In [1]: import numpy as np

In [2]: np.set_printoptions(precision=4, suppress=True, linewidth=200, legacy="1.25")

In [3]: def tidy(a):
   ...:     return np.round(a, 4) + 0
   ...: 

In [4]: rng = np.random.default_rng(293)

In [5]: lab = rng.integers(0, 3, 4)

In [6]: feats = np.triu((lab[:, None] == lab) & (rng.random((4, 4)) < 0.8), 1).astype(int)

In [7]: feats += feats.T

In [8]: feats
Out[8]: 
array([[0, 0, 0, 0],
       [0, 0, 0, 1],
       [0, 0, 0, 0],
       [0, 1, 0, 0]])

In [9]: U, s, Vt = np.linalg.svd(feats)

In [10]: vecs = Vt[:(s > 1e-8).sum()]

In [11]: x = feats[3] + -2 * feats[1] + rng.integers(2) * np.eye(4)[2]

In [12]: x
Out[12]: array([ 0.,  1.,  1., -2.])

In [13]: tidy(np.linalg.norm(x - vecs.T @ vecs @ x))
Out[13]: 1.0

In [14]: np.linalg.matrix_rank(np.vstack([feats, x]))
Out[14]: 3

In [15]: w, vecs = np.linalg.eigh(feats)

In [16]: x = np.array([0, 3, 2, 3])

In [17]: tidy(vecs * np.abs(w) @ vecs.T)
Out[17]: 
array([[0., 0., 0., 0.],
       [0., 1., 0., 0.],
       [0., 0., 0., 0.],
       [0., 0., 0., 1.]])

In [18]: tidy(vecs * np.maximum(w, 0) @ vecs.T)
Out[18]: 
array([[0. , 0. , 0. , 0. ],
       [0. , 0.5, 0. , 0.5],
       [0. , 0. , 0. , 0. ],
       [0. , 0.5, 0. , 0.5]])

In [19]: x @ feats @ x
Out[19]: 18

In [20]: (np.sign(vecs[:, -1].round(6)) == np.sign(vecs[0, -1].round(6))).astype(int)
Out[20]: array([1, 0, 1, 0])

In [21]: np.abs(feats).sum(axis=1).max(), np.abs(w).max()
Out[21]: (1, 1.0)

In [22]: ang = np.radians(120)

In [23]: Rm = np.eye(4)

In [24]: Rm[0, 0] = Rm[3, 3] = np.cos(ang)

In [25]: Rm[0, 3], Rm[3, 0] = -np.sin(ang), np.sin(ang)

In [26]: tidy(Rm)
Out[26]: 
array([[-0.5  ,  0.   ,  0.   , -0.866],
       [ 0.   ,  1.   ,  0.   ,  0.   ],
       [ 0.   ,  0.   ,  1.   ,  0.   ],
       [ 0.866,  0.   ,  0.   , -0.5  ]])

In [27]: A2 = feats @ Rm.T

In [28]: tidy(A2)
Out[28]: 
array([[ 0.   ,  0.   ,  0.   ,  0.   ],
       [-0.866,  0.   ,  0.   , -0.5  ],
       [ 0.   ,  0.   ,  0.   ,  0.   ],
       [ 0.   ,  1.   ,  0.   ,  0.   ]])

In [29]: tidy(np.linalg.det(Rm)), tidy(np.trace(Rm))
Out[29]: (1.0, 1.0)

In [30]: np.allclose(np.linalg.norm(feats, axis=1), np.linalg.norm(A2, axis=1))
Out[30]: True

In [31]: tidy(np.sort(np.linalg.eigvals(A2).real))
Out[31]: array([0., 0., 0., 0.])

In [32]: E = np.array([[-3, -2, -1, 0, 1, 2],
    ...:     [3, 4, 5, 6, 7, 8],
    ...:     [9, 10, 11, 12, 13, 14],
    ...:     [15, 16, 17, 18, 19, 20],
    ...:     [21, 22, 23, 24, 25, 26]])

In [33]: E
Out[33]: 
array([[-3, -2, -1,  0,  1,  2],
       [ 3,  4,  5,  6,  7,  8],
       [ 9, 10, 11, 12, 13, 14],
       [15, 16, 17, 18, 19, 20],
       [21, 22, 23, 24, 25, 26]])

In [34]: def softmax(z):
    ...:     e = np.exp(z - z.max(axis=-1, keepdims=True))
    ...:     return e / e.sum(axis=-1, keepdims=True)
    ...: 

In [35]: tidy(softmax(E[4] + 4))
Out[35]: array([0.0043, 0.0116, 0.0315, 0.0858, 0.2331, 0.6337])

In [36]: tidy(softmax(10 * E[4]))
Out[36]: array([0., 0., 0., 0., 0., 1.])

In [37]: tidy(softmax(E[4]))
Out[37]: array([0.0043, 0.0116, 0.0315, 0.0858, 0.2331, 0.6337])

In [38]: scores = E @ E.T / np.sqrt(6)

In [39]: softmax(scores)[4] @ E
Out[39]: array([21., 22., 23., 24., 25., 26.])

In [40]: x = np.array([-1, -3, 0, 3, 3, -3])

In [41]: E @ x
Out[41]: array([  6,   0,  -6, -12, -18])

In [42]: E @ np.ones(6)
Out[42]: array([ -3.,  33.,  69., 105., 141.])

In [43]: E * x
Out[43]: 
array([[  3,   6,   0,   0,   3,  -6],
       [ -3, -12,   0,  18,  21, -24],
       [ -9, -30,   0,  36,  39, -42],
       [-15, -48,   0,  54,  57, -60],
       [-21, -66,   0,  72,  75, -78]])

In [44]: E @ (2 * x)
Out[44]: array([ 12,   0, -12, -24, -36])

In [45]: np.sign((E @ x).round(6))
Out[45]: array([ 1,  0, -1, -1, -1])

In [46]: E @ np.eye(6)[2]
Out[46]: array([-1.,  5., 11., 17., 23.])

In [47]: (E * x).sum(axis=1)
Out[47]: array([  6,   0,  -6, -12, -18])

In [48]: np.argsort(-np.linalg.norm(E, axis=0).round(6), kind="stable")[:3]
Out[48]: array([5, 4, 3])

In [49]: np.linalg.matrix_rank(E, rtol=0.1)
Out[49]: 1

In [50]: np.linalg.cond(E) > 100
Out[50]: True

In [51]: U, s, Vt = np.linalg.svd(E)

In [52]: tidy(s)
Out[52]: array([78.6412,  5.5282,  0.    ,  0.    ,  0.    ])

In [53]: A2 = U[:, :2] @ np.diag(s[:2]) @ Vt[:2]

In [54]: tidy(np.linalg.norm(E - A2) / np.linalg.norm(E))
Out[54]: 0.0

In [55]: np.linalg.matrix_rank(A2)
Out[55]: 2

In [56]: tidy(np.linalg.norm(E - A2, 2)), tidy(s[2])
Out[56]: (0.0, 0.0)

In [57]: tidy(A2)
Out[57]: 
array([[-3., -2., -1.,  0.,  1.,  2.],
       [ 3.,  4.,  5.,  6.,  7.,  8.],
       [ 9., 10., 11., 12., 13., 14.],
       [15., 16., 17., 18., 19., 20.],
       [21., 22., 23., 24., 25., 26.]])

In [58]: x = np.array([-1, 2, 2, -1, 1, 1])

In [59]: h1 = np.maximum(E @ x, 0)

In [60]: np.maximum(E @ (3 * x), 0)
Out[60]: array([  0,  72, 144, 216, 288])

In [61]: E * (h1 > 1e-9)[:, None]
Out[61]: 
array([[ 0,  0,  0,  0,  0,  0],
       [ 3,  4,  5,  6,  7,  8],
       [ 9, 10, 11, 12, 13, 14],
       [15, 16, 17, 18, 19, 20],
       [21, 22, 23, 24, 25, 26]])

In [62]: np.maximum(E @ x, 0) - np.maximum(-E @ x, 0)
Out[62]: array([ 0, 24, 48, 72, 96])

In [63]: h1
Out[63]: array([ 0, 24, 48, 72, 96])

In [64]: Z = np.array([[8, 1, 2, 9], [7, 9, 0, 4]])

In [65]: J = np.repeat(Z, 35 // 2, axis=0)

In [66]: J = J + 0.1 * rng.normal(size=J.shape)

In [67]: tidy(J)
Out[67]: 
array([[ 8.0514,  0.9444,  1.9822,  9.0563],
       [ 7.9313,  0.9715,  2.1917,  8.8868],
       [ 7.8415,  0.9096,  2.088 ,  9.11  ],
       [ 7.8175,  0.9667,  1.8771,  8.8908],
       [ 8.0617,  1.1006,  2.2176,  9.0589],
       [ 7.8607,  0.9499,  2.0237,  8.9509],
       [ 7.9907,  1.0317,  2.067 ,  9.0225],
       [ 7.9624,  1.0252,  1.9337,  9.0109],
       [ 8.1288,  1.1097,  1.9354,  8.8014],
       [ 8.0879,  1.0334,  2.0662,  9.2568],
       [ 8.0341,  0.9732,  2.0599,  8.8121],
       [ 7.8927,  0.8421,  2.0914,  8.8319],
       [ 7.8928,  0.9499,  2.077 ,  8.8731],
       [ 7.9783,  0.925 ,  2.0352,  8.8435],
       [ 7.983 ,  1.0228,  1.971 ,  9.0387],
       [ 7.957 ,  0.926 ,  1.9804,  8.9534],
       [ 7.9509,  1.149 ,  2.0462,  9.082 ],
       [ 7.1669,  8.885 , -0.0009,  3.9593],
       [ 6.9474,  9.1075, -0.0815,  4.1575],
       [ 6.9088,  9.0533, -0.0731,  4.1332],
       [ 7.1023,  8.9334,  0.0938,  3.8012],
       [ 6.8517,  9.0595, -0.0443,  3.867 ],
       [ 6.8948,  9.0117,  0.0659,  4.3003],
       [ 7.1002,  9.1496,  0.0938,  4.0049],
       [ 6.9927,  8.987 , -0.0197,  3.9717],
       [ 6.8472,  8.8488, -0.2002,  4.0076],
       [ 7.0396,  8.9906, -0.0014,  4.0138],
       [ 7.0407,  8.9975, -0.0606,  3.9504],
       [ 6.9696,  9.0385,  0.0916,  4.0684],
       [ 6.9749,  8.9241,  0.0141,  4.0231],
       [ 7.0237,  9.0395, -0.0999,  4.1436],
       [ 6.8667,  9.0802, -0.058 ,  4.0248],
       [ 7.1514,  8.851 ,  0.0943,  3.9778],
       [ 7.1765,  9.1224, -0.0455,  4.0791]])

In [68]: A2 = J / np.linalg.norm(J, axis=1, keepdims=True)

In [69]: cov = A2 @ A2.T

In [70]: (cov - 2 * np.eye(34)).round(6).argmax(axis=1)
Out[70]: array([15, 12,  5,  7,  1,  9, 12, 14, 10,  5, 13, 12,  6, 10,  7,  0,  9, 32, 19, 18, 23, 31, 19, 24, 26, 30, 29, 24, 29, 26, 19, 18, 17, 26])

In [71]: tidy(np.linalg.norm(A2, axis=1))
Out[71]: array([1., 1., 1., 1., 1., 1., 1., 1., 1., 1., 1., 1., 1., 1., 1., 1., 1., 1., 1., 1., 1., 1., 1., 1., 1., 1., 1., 1., 1., 1., 1., 1., 1., 1.])

In [72]: cen = J - J.mean(axis=0)

In [73]: U, s, Vt = np.linalg.svd(cen, full_matrices=False)

In [74]: np.abs(Vt[0]).argmax()
Out[74]: 1

In [75]: (np.sign(U[:, 0]) == np.sign(U[0, 0])).astype(int)
Out[75]: array([1, 1, 1, 1, 1, 1, 1, 1, 1, 1, 1, 1, 1, 1, 1, 1, 1, 0, 0, 0, 0, 0, 0, 0, 0, 0, 0, 0, 0, 0, 0, 0, 0, 0])

In [76]: np.linalg.matrix_rank(cen)
Out[76]: 4

In [77]: tidy((s ** 2).sum() ** 2 / (s ** 4).sum())
Out[77]: 1.0026

In [78]: tidy(cen.mean(axis=0))
Out[78]: array([0., 0., 0., 0.])

In [79]: np.searchsorted(np.cumsum(s ** 2) / (s ** 2).sum(), 0.9) + 1
Out[79]: 1

In [80]: A = 0.5 ** np.abs(np.subtract.outer(np.arange(4), np.arange(4)))

In [81]: A
Out[81]: 
array([[1.   , 0.5  , 0.25 , 0.125],
       [0.5  , 1.   , 0.5  , 0.25 ],
       [0.25 , 0.5  , 1.   , 0.5  ],
       [0.125, 0.25 , 0.5  , 1.   ]])

In [82]: w, vecs = np.linalg.eigh(A)

In [83]: x = np.array([2, 1, -1, 2])

In [84]: tidy(np.linalg.eigvalsh(A[1:, 1:]))
Out[84]: array([0.4069, 0.75  , 1.8431])

In [85]: np.abs(A).sum(axis=1).max(), tidy(np.abs(w).max())
Out[85]: (2.25, 2.0856)

In [86]: x @ A @ x / (x @ x), tidy(w[0]), tidy(w[-1])
Out[86]: (1.0, 0.375, 2.0856)

In [87]: W0 = np.load("block15.npy")

In [88]: tidy(W0)
Out[88]: 
array([[ 0.0127, -0.038 , -0.038 , -0.0127, -0.0633, -0.0633, -0.038 ],
       [-0.038 ,  0.1139,  0.1139,  0.038 ,  0.1899,  0.1899,  0.1139],
       [-0.038 ,  0.1139,  0.1139,  0.038 ,  0.1899,  0.1899,  0.1139],
       [-0.0127,  0.038 ,  0.038 ,  0.0127,  0.0633,  0.0633,  0.038 ],
       [-0.0633,  0.1899,  0.1899,  0.0633,  0.3165,  0.3165,  0.1899],
       [-0.0633,  0.1899,  0.1899,  0.0633,  0.3165,  0.3165,  0.1899],
       [-0.038 ,  0.1139,  0.1139,  0.038 ,  0.1899,  0.1899,  0.1139]])

In [89]: x = np.array([5, 1, 2, 0, 4, 3, 4])

In [90]: tidy((x - W0 @ x) @ (W0 @ x))
Out[90]: 0.0

In [91]: tidy(W0 @ W0 @ x)
Out[91]: array([-0.6456,  1.9367,  1.9367,  0.6456,  3.2278,  3.2278,  1.9367])

In [92]: tidy(np.linalg.eigvalsh(2 * W0 - np.eye(7)))
Out[92]: array([-1., -1., -1., -1., -1., -1.,  1.])

In [93]: tidy(np.eye(7) - W0)
Out[93]: 
array([[ 0.9873,  0.038 ,  0.038 ,  0.0127,  0.0633,  0.0633,  0.038 ],
       [ 0.038 ,  0.8861, -0.1139, -0.038 , -0.1899, -0.1899, -0.1139],
       [ 0.038 , -0.1139,  0.8861, -0.038 , -0.1899, -0.1899, -0.1139],
       [ 0.0127, -0.038 , -0.038 ,  0.9873, -0.0633, -0.0633, -0.038 ],
       [ 0.0633, -0.1899, -0.1899, -0.0633,  0.6835, -0.3165, -0.1899],
       [ 0.0633, -0.1899, -0.1899, -0.0633, -0.3165,  0.6835, -0.1899],
       [ 0.038 , -0.1139, -0.1139, -0.038 , -0.1899, -0.1899,  0.8861]])

In [94]: np.trace(W0)
Out[94]: 1.0

In [95]: tidy(W0 @ x)
Out[95]: array([-0.6456,  1.9367,  1.9367,  0.6456,  3.2278,  3.2278,  1.9367])
